In [1]: import numpy as np

In [2]: np.set_printoptions(precision=1, suppress=True, linewidth=140, sign=" ")

In [3]: def rd(a):
   ...:     return np.round(a, 1) + 0
   ...: 

In [4]: A = np.loadtxt("layer5.csv", delimiter=",")

In [5]: print(A)
[[ 0.  1. -1.  1.  1. -2. -2.  2.]
 [-1.  0.  1.  0.  2.  2.  1. -1.]
 [ 1. -1.  0.  1. -1.  0.  0.  0.]
 [-1.  0. -1.  0.  1.  1.  0.  0.]
 [-1. -2.  1. -1.  0.  0.  1.  2.]
 [ 2. -2.  0. -1.  0.  0.  1.  0.]
 [ 2. -1.  0.  0. -1. -1.  0. -2.]
 [-2.  1.  0.  0. -2.  0.  2.  0.]]

In [6]: # skew, so no eigenvalue has a real part

In [7]: T = np.stack([A, 4 * A, A[::-1]])

In [8]: print(np.einsum("bij,cij->bc", T, T))
[[  82.  328.  -12.]
 [ 328. 1312.  -48.]
 [ -12.  -48.   82.]]

In [9]: print(rd(np.linalg.norm(T, axis=(1, 2))))
[  9.1  36.2   9.1]

In [10]: print((T @ A.T).shape)
(3, 8, 8)

In [11]: print(np.linalg.matrix_rank(T))
[ 8  8  8]

In [12]: print(T.shape)
(3, 8, 8)

In [13]: print(T.sum(axis=0))
[[ -2.   6.  -5.   5.   3. -10.  -8.  10.]
 [ -3.  -1.   5.   0.   9.   9.   5.  -7.]
 [  7.  -7.   0.   4.  -5.   0.   1.   0.]
 [ -6.  -2.  -4.  -1.   5.   5.   1.   2.]
 [ -6. -10.   4.  -5.   1.   1.   5.  10.]
 [ 11. -11.   0.  -4.  -1.   0.   5.   0.]
 [  9.  -5.   1.   0.  -3.  -3.   1. -11.]
 [-10.   6.  -1.   1.  -9.  -2.   8.   2.]]

In [14]: print(np.linalg.matrix_rank(T.reshape(3, -1)))
2

In [15]: x0 = np.array([-3, 0, 1, 0, -3, 0, -2, -2])

In [16]: print(rd(np.linalg.eigvals(A).real))
[ 0.  0.  0.  0.  0.  0.  0.  0.]

In [17]: q = np.linalg.solve(np.eye(8) - A, np.eye(8) + A)

In [18]: print(rd(q @ q.T))
[[ 1.  0.  0.  0.  0.  0.  0.  0.]
 [ 0.  1.  0.  0.  0.  0.  0.  0.]
 [ 0.  0.  1.  0.  0.  0.  0.  0.]
 [ 0.  0.  0.  1.  0.  0.  0.  0.]
 [ 0.  0.  0.  0.  1.  0.  0.  0.]
 [ 0.  0.  0.  0.  0.  1.  0.  0.]
 [ 0.  0.  0.  0.  0.  0.  1.  0.]
 [ 0.  0.  0.  0.  0.  0.  0.  1.]]

In [19]: q, vecs = np.linalg.qr(A[:, :7])[0], np.linalg.qr(A[:, 7:])[0]

In [20]: sig = np.linalg.svd(q.T @ vecs, compute_uv=False)

In [21]: print(rd(np.degrees(np.arccos(sig.clip(0, 1)))))
[ 29.2]

In [22]: print(rd(sig))
[ 0.9]

In [23]: E = np.array([[2, 2, 1, 3, -3, 3, -3, -2],
    ...:     [-3, -3, 3, -2, -3, -3, 2, 2],
    ...:     [2, 2, -3, 0, 0, 2, 3, -1],
    ...:     [3, -3, -1, -1, -3, -2, 1, -1],
    ...:     [-1, 1, 1, 0, 0, 2, 1, -3],
    ...:     [-1, 0, -2, 1, 0, 2, -1, -3],
    ...:     [2, 2, -3, 1, -1, -1, -3, 1],
    ...:     [-2, -3, -2, 3, -2, -2, -2, 2]])

In [24]: print(E)
[[ 2  2  1  3 -3  3 -3 -2]
 [-3 -3  3 -2 -3 -3  2  2]
 [ 2  2 -3  0  0  2  3 -1]
 [ 3 -3 -1 -1 -3 -2  1 -1]
 [-1  1  1  0  0  2  1 -3]
 [-1  0 -2  1  0  2 -1 -3]
 [ 2  2 -3  1 -1 -1 -3  1]
 [-2 -3 -2  3 -2 -2 -2  2]]

In [25]: def softmax(z):
    ...:     e = np.exp(z - z.max(axis=-1, keepdims=True))
    ...:     return e / e.sum(axis=-1, keepdims=True)
    ...: 

In [26]: print(rd(softmax(E[0])))
[ 0.1  0.1  0.   0.3  0.   0.3  0.   0. ]

In [27]: scores = E @ E.T / np.sqrt(8)

In [28]: print(softmax(scores).round(6).argmax(axis=1))
[ 0  1  2  3  4  5  6  7]

In [29]: print(rd(softmax(scores)[0] @ E))
[ 2.  2.  1.  3. -3.  3. -3. -2.]

In [30]: print(rd(softmax(scores)))
[[ 1.   0.   0.   0.   0.   0.   0.   0. ]
 [ 0.   1.   0.   0.   0.   0.   0.   0. ]
 [ 0.   0.   1.   0.   0.   0.   0.   0. ]
 [ 0.   0.   0.   1.   0.   0.   0.   0. ]
 [ 0.1  0.   0.   0.   0.8  0.1  0.   0. ]
 [ 0.1  0.   0.   0.   0.   0.8  0.   0. ]
 [ 0.   0.   0.   0.   0.   0.   1.   0. ]
 [ 0.   0.   0.   0.   0.   0.   0.   1. ]]

In [31]: print(rd(softmax(scores + np.triu(np.full(scores.shape, -np.inf), 1))))
[[ 1.   0.   0.   0.   0.   0.   0.   0. ]
 [ 0.   1.   0.   0.   0.   0.   0.   0. ]
 [ 0.   0.   1.   0.   0.   0.   0.   0. ]
 [ 0.   0.   0.   1.   0.   0.   0.   0. ]
 [ 0.1  0.   0.   0.   0.9  0.   0.   0. ]
 [ 0.1  0.   0.   0.   0.   0.9  0.   0. ]
 [ 0.   0.   0.   0.   0.   0.   1.   0. ]
 [ 0.   0.   0.   0.   0.   0.   0.   1. ]]

In [32]: x0 = np.array([-9, 7, 4, -4, 3, -6, -5, -5])

In [33]: y = E @ x0

In [34]: print(y)
[-14  15 -38 -45  18   5  -7 -17]

In [35]: print(rd(np.linalg.solve(E, y + E[:, 5])))
[-9.  7.  4. -4.  3. -5. -5. -5.]

In [36]: print(rd(np.linalg.solve(E, 4 * y)))
[-36.  28.  16. -16.  12. -24. -20. -20.]

In [37]: print(rd(np.linalg.solve(E, y)))
[-9.  7.  4. -4.  3. -6. -5. -5.]
